$ ipython --no-banner

In [1]: import numpy as np

In [2]: from numpy import linalg as LA

In [3]: np.set_printoptions(suppress=True, linewidth=100)

In [4]: def tidy(a):
   ...:     return np.round(a, 2) + 0
   ...: 

In [5]: feats = np.load("block3.npy")

In [6]: print(feats)
[[ 1.32 -0.15  0.15  0.38  0.57 -0.64 -0.83 -0.5 ]
 [-0.15  1.93 -0.2   0.37  0.83 -0.63 -0.18  0.05]
 [ 0.15 -0.2   1.59  0.07 -0.08 -0.16 -0.09  0.52]
 [ 0.38  0.37  0.07  1.53 -0.91  0.2   0.08  0.11]
 [ 0.57  0.83 -0.08 -0.91  0.58 -0.16 -0.51  1.12]
 [-0.64 -0.63 -0.16  0.2  -0.16  2.03 -0.96  0.38]
 [-0.83 -0.18 -0.09  0.08 -0.51 -0.96 -0.02  0.19]
 [-0.5   0.05  0.52  0.11  1.12  0.38  0.19  2.04]]

In [7]: Q, evecs = LA.qr(feats[:, :7])[0], LA.qr(feats[:, 7:])[0]

In [8]: sig = LA.svd(Q.T @ evecs, compute_uv=False)

In [9]: print(tidy(sig))
[0.77]

In [10]: print((sig > 0.9).sum())
0

In [11]: x = np.array([0, -1, -1, -1, -1, 2, 0, -1])

In [12]: rhs = feats @ x

In [13]: print(tidy(rhs))
[-1.73 -4.24 -2.22 -0.77 -1.86  4.43 -1.41 -3.08]

In [14]: print(tidy(LA.solve(feats, rhs + feats[:, 3])))
[ 0. -1. -1.  0. -1.  2.  0. -1.]

In [15]: print(tidy(LA.solve(feats, -1 * rhs)))
[ 0.  1.  1.  1.  1. -2.  0.  1.]

In [16]: print(tidy(LA.solve(feats, feats[:, 4])))
[0. 0. 0. 0. 1. 0. 0. 0.]

In [17]: ev, evecs = LA.eigh(feats)

In [18]: print(tidy(evecs @ np.diag(ev) @ evecs.T))
[[ 1.32 -0.15  0.15  0.38  0.57 -0.64 -0.83 -0.5 ]
 [-0.15  1.93 -0.2   0.37  0.83 -0.63 -0.18  0.05]
 [ 0.15 -0.2   1.59  0.07 -0.08 -0.16 -0.09  0.52]
 [ 0.38  0.37  0.07  1.53 -0.91  0.2   0.08  0.11]
 [ 0.57  0.83 -0.08 -0.91  0.58 -0.16 -0.51  1.12]
 [-0.64 -0.63 -0.16  0.2  -0.16  2.03 -0.96  0.38]
 [-0.83 -0.18 -0.09  0.08 -0.51 -0.96 -0.02  0.19]
 [-0.5   0.05  0.52  0.11  1.12  0.38  0.19  2.04]]

In [19]: print(tidy(ev.sum()), np.trace(feats))
11.0 11.0

In [20]: print(np.unique(ev.round(6) + 0, return_counts=True)[1])
[1 1 1 1 1 1 1 1]

In [21]: print(tidy(LA.eigvalsh(feats + -3 * np.eye(8))))
[-4.   -4.   -1.99 -1.01 -1.   -1.    0.    0.  ]

In [22]: C2 = feats.T @ feats

In [23]: print(tidy(np.diag(C2)))
[3.61 5.04 2.91 3.51 3.72 6.08 1.95 6.13]

In [24]: print(LA.matrix_rank(C2))
8

In [25]: print(np.allclose(C2, C2.T))
True

In [26]: def softmax(z):
    ...:     e = np.exp(z - z.max(axis=-1, keepdims=True))
    ...:     return e / e.sum(axis=-1, keepdims=True)
    ...: 

In [27]: print(tidy(softmax(10 * feats[1])))
[0. 1. 0. 0. 0. 0. 0. 0.]

In [28]: print(tidy(softmax(feats).sum(axis=1)))
[1. 1. 1. 1. 1. 1. 1. 1.]

In [29]: scores = feats @ feats.T / np.sqrt(8)

In [30]: print(softmax(scores).round(6).argmax(axis=1))
[0 1 2 3 4 5 6 7]

In [31]: print(tidy(softmax(scores)[1] @ feats))
[ 0.04  0.92  0.05  0.21  0.48 -0.31 -0.24  0.4 ]

In [32]: print(tidy(softmax(scores + np.triu(np.full(scores.shape, -np.inf), 1))))
[[1.   0.   0.   0.   0.   0.   0.   0.  ]
 [0.17 0.83 0.   0.   0.   0.   0.   0.  ]
 [0.24 0.17 0.59 0.   0.   0.   0.   0.  ]
 [0.16 0.16 0.16 0.51 0.   0.   0.   0.  ]
 [0.14 0.23 0.13 0.07 0.43 0.   0.   0.  ]
 [0.05 0.04 0.07 0.09 0.07 0.69 0.   0.  ]
 [0.1  0.14 0.14 0.14 0.11 0.09 0.27 0.  ]
 [0.03 0.07 0.1  0.04 0.13 0.09 0.05 0.48]]

In [33]: print(tidy(softmax(scores)))
[[0.35 0.12 0.11 0.11 0.12 0.06 0.07 0.06]
 [0.09 0.43 0.06 0.08 0.14 0.03 0.07 0.1 ]
 [0.11 0.07 0.26 0.1  0.11 0.09 0.1  0.17]
 [0.11 0.11 0.11 0.34 0.06 0.11 0.1  0.08]
 [0.1  0.16 0.09 0.05 0.3  0.06 0.06 0.18]
 [0.04 0.03 0.06 0.08 0.06 0.58 0.05 0.11]
 [0.09 0.12 0.12 0.12 0.1  0.08 0.24 0.11]
 [0.03 0.07 0.1  0.04 0.13 0.09 0.05 0.48]]

In [34]: cent = np.array([[-3, -1, 3, -3, 3, -3, 0],
    ...:     [3, 1, -1, -3, 3, -3, -2],
    ...:     [-1, -3, 0, -3, -2, -3, -1]])

In [35]: m1 = np.repeat(cent, 28 // 3, axis=0)

In [36]: rng = np.random.default_rng(62)

In [37]: m1 = m1 + 0.3 * rng.normal(size=m1.shape)

In [38]: print(tidy(m1))
[[-3.31 -1.44  2.86 -3.13  2.72 -3.09 -0.07]
 [-3.62 -1.36  2.94 -3.32  2.89 -2.6  -0.31]
 [-3.02 -0.86  2.88 -3.04  3.15 -3.24  0.93]
 [-2.91 -0.78  3.13 -3.46  3.17 -3.14  0.28]
 [-2.85 -0.86  2.76 -3.17  2.92 -2.93  0.07]
 [-2.62 -1.09  3.12 -2.55  2.92 -2.36 -0.02]
 [-2.84 -1.14  3.23 -2.74  3.14 -3.52  0.04]
 [-3.23 -1.11  2.37 -3.2   3.15 -2.98  0.08]
 [-2.62 -0.54  3.26 -2.69  3.34 -3.35 -0.66]
 [ 2.69  1.22 -0.67 -3.46  3.34 -2.51 -2.25]
 [ 2.87  0.92 -0.83 -3.04  2.91 -3.28 -2.54]
 [ 3.17  0.83 -1.23 -3.23  2.67 -2.97 -2.16]
 [ 2.7   1.29 -0.7  -2.75  2.8  -2.97 -1.55]
 [ 3.02  1.08 -0.76 -2.64  2.71 -2.85 -2.11]
 [ 3.23  1.1  -0.94 -3.06  2.99 -2.98 -1.96]
 [ 2.86  1.11 -0.55 -3.24  2.97 -3.19 -1.68]
 [ 3.18  1.12 -1.13 -2.96  3.17 -3.35 -2.37]
 [ 3.15  0.9  -0.95 -3.05  2.79 -3.29 -1.77]
 [-0.97 -2.98  0.16 -2.85 -1.79 -3.23 -1.57]
 [-0.68 -3.26  0.12 -3.02 -1.97 -2.37 -1.  ]
 [-0.54 -2.68  0.47 -2.63 -1.77 -2.93 -1.01]
 [-0.84 -3.01  0.59 -3.34 -1.95 -2.83 -1.24]
 [-0.8  -2.85 -0.33 -3.41 -1.8  -2.99 -1.32]
 [-1.32 -3.18  0.27 -3.25 -1.9  -2.77 -1.35]
 [-0.63 -2.4  -0.16 -3.43 -1.77 -2.71 -0.94]
 [-0.99 -2.82 -0.52 -3.   -2.23 -2.71 -1.3 ]
 [-1.12 -2.96 -0.57 -3.23 -1.93 -2.47 -0.66]]

In [39]: Ac = m1 - m1.mean(axis=0)

In [40]: evecs = LA.svd(Ac)[2][:3]

In [41]: out = Ac - Ac @ evecs.T @ evecs

In [42]: print(tidy(np.diag(evecs.T @ evecs)))
[0.63 0.31 0.57 0.16 0.71 0.11 0.52]

In [43]: print(LA.norm(out, axis=1).round(6).argmax())
5

In [44]: print(tidy(out.std(axis=0)))
[0.15 0.12 0.16 0.22 0.1  0.26 0.22]

In [45]: print(tidy(LA.norm(out) / LA.norm(Ac)))
0.11

In [46]: lab = m1[:, 1] > np.median(m1[:, 1])

In [47]: r0 = m1[lab].mean(axis=0) - m1[~lab].mean(axis=0)

In [48]: print(((m1 - m1.mean(axis=0)) @ r0 > 0).astype(int))
[0 0 0 0 0 0 0 0 0 1 1 1 1 1 1 1 1 1 0 0 0 0 0 0 0 0 0]

In [49]: print(tidy(r0))
[ 2.87  2.81 -0.71  0.02  3.16 -0.26 -0.6 ]

In [50]: print(lab.astype(int))
[0 0 1 1 1 0 0 0 1 1 1 1 1 1 1 1 1 1 0 0 0 0 0 0 0 0 0]
